$ python3 -q
>>> import numpy as np
>>> import numpy.linalg as la
>>> np.set_printoptions(precision=2, suppress=True, linewidth=200)
>>> def rnd(a):
...     return np.round(a, 2) + 0
... 
>>> F = np.load("case8.npy")
>>> print(F)
[[0 2 3 1 0 3 2 1]
 [0 0 1 1 3 0 0 1]
 [0 0 0 3 1 0 3 3]
 [0 0 0 0 0 0 0 0]
 [0 0 0 0 0 1 3 1]
 [0 0 0 0 0 0 1 3]
 [0 0 0 0 0 0 0 0]
 [0 0 0 0 0 0 0 0]]
>>> left, sv, Vh = la.svd(F)
>>> V = Vh[:(sv > 1e-8).sum()]
>>> rng = np.random.default_rng(23)
>>> x0 = F[7] + 4 * F[2] + rng.integers(2) * np.eye(8)[0]
>>> print(x0)
[ 0.  0.  0. 12.  4.  0. 12. 12.]
>>> print(np.allclose(V.T @ V @ x0, x0))
True
>>> print(rnd(np.diag(V.T @ V)))
[0.   0.23 0.51 0.97 0.96 0.42 0.92 0.99]
>>> print(la.lstsq(F[:-1].T, F[-1])[2])
5
>>> print(np.allclose(F[:-1].T @ la.lstsq(F[:-1].T, F[-1])[0], F[-1]))
True
>>> data = np.load("test10.npy")
>>> print(data)
[[  3.  -1.  -3.  -1.   5.   4.   0.   2.]
 [ -1.   3.   3.   1.  -5.  -4.   0.  -2.]
 [ -3.   3.  11.   3. -15. -12.   0.  -6.]
 [ -1.   1.   3.   3.  -5.  -4.   0.  -2.]
 [  5.  -5. -15.  -5.  27.  20.   0.  10.]
 [  4.  -4. -12.  -4.  20.  18.   0.   8.]
 [  0.   0.   0.   0.   0.   0.   2.   0.]
 [  2.  -2.  -6.  -2.  10.   8.   0.   6.]]
>>> print(rnd(la.det(data)))
7552.0
>>> print(np.flatnonzero(la.matrix_power((data != 0) + (data.T != 0) + np.eye(8), 8)[1]))
[0 1 2 3 4 5 7]
>>> print((data != 0).astype(int))
[[1 1 1 1 1 1 0 1]
 [1 1 1 1 1 1 0 1]
 [1 1 1 1 1 1 0 1]
 [1 1 1 1 1 1 0 1]
 [1 1 1 1 1 1 0 1]
 [1 1 1 1 1 1 0 1]
 [0 0 0 0 0 0 1 0]
 [1 1 1 1 1 1 0 1]]
>>> J = np.load("arr.npy")
>>> print(rnd(J))
[[-5.81 -6.57  1.75  0.51  4.44]
 [ 2.04  2.79 -4.95 -7.46 -2.82]
 [-5.88 -6.62  1.49  0.03  4.41]
 [ 5.67  6.1   1.05  4.14 -3.53]
 [-5.88 -6.62  1.47 -0.01  4.41]
 [-4.14 -4.17 -3.24 -7.18  1.86]
 [-0.67 -0.17 -4.96 -8.6  -0.99]
 [-5.73 -6.51  1.98  0.92  4.46]
 [-4.26 -4.32 -3.13 -7.04  1.98]
 [-5.89 -6.62  1.43 -0.07  4.41]
 [ 5.88  6.42  0.31  2.99 -3.89]
 [-1.2  -1.89  5.07  8.    2.29]
 [-3.87 -3.85 -3.47 -7.45  1.61]
 [ 3.45  3.36  3.79  7.8  -1.24]
 [-5.98 -6.62  0.55 -1.58  4.21]
 [ 5.9   6.63 -1.39  0.14 -4.4 ]
 [ 5.91  6.63 -1.32  0.27 -4.39]
 [ 3.73  3.68  3.59  7.58 -1.48]
 [ 5.29  6.12 -2.88 -2.61 -4.42]
 [-5.04 -5.27 -2.23 -5.85  2.76]
 [ 2.59  2.36  4.3   8.3  -0.51]
 [-2.33 -2.05 -4.43 -8.41  0.29]
 [ 1.04  0.59  4.88  8.62  0.71]
 [ 2.08  2.84 -4.94 -7.42 -2.85]
 [ 1.45  1.05  4.76  8.6   0.4 ]
 [-1.26 -0.84 -4.82 -8.61 -0.55]
 [-5.86 -6.38 -0.42 -3.16  3.85]
 [-3.07 -3.89  4.64  6.5   3.42]
 [ 5.92  6.48  0.1   2.65 -3.98]
 [-4.93 -5.78  3.34  3.54  4.31]
 [ 3.28  4.11 -4.55 -6.26 -3.54]
 [ 4.8   5.66 -3.48 -3.83 -4.26]
 [ 5.03  5.88 -3.22 -3.3  -4.34]]
>>> cen = J - J.mean(axis=0)
>>> left, sv, Vh = la.svd(cen, full_matrices=False)
>>> print(rnd(cen.mean(axis=0)))
[0. 0. 0. 0. 0.]
>>> print(rnd((sv ** 2).sum() ** 2 / (sv ** 4).sum()))
1.97
>>> print(np.abs(left[:, 0]).argmax())
28
>>> print(rnd(Vh[0] * np.sign(Vh[0, np.abs(Vh[0]).argmax()])))
[ 0.6   0.66 -0.03  0.2  -0.41]
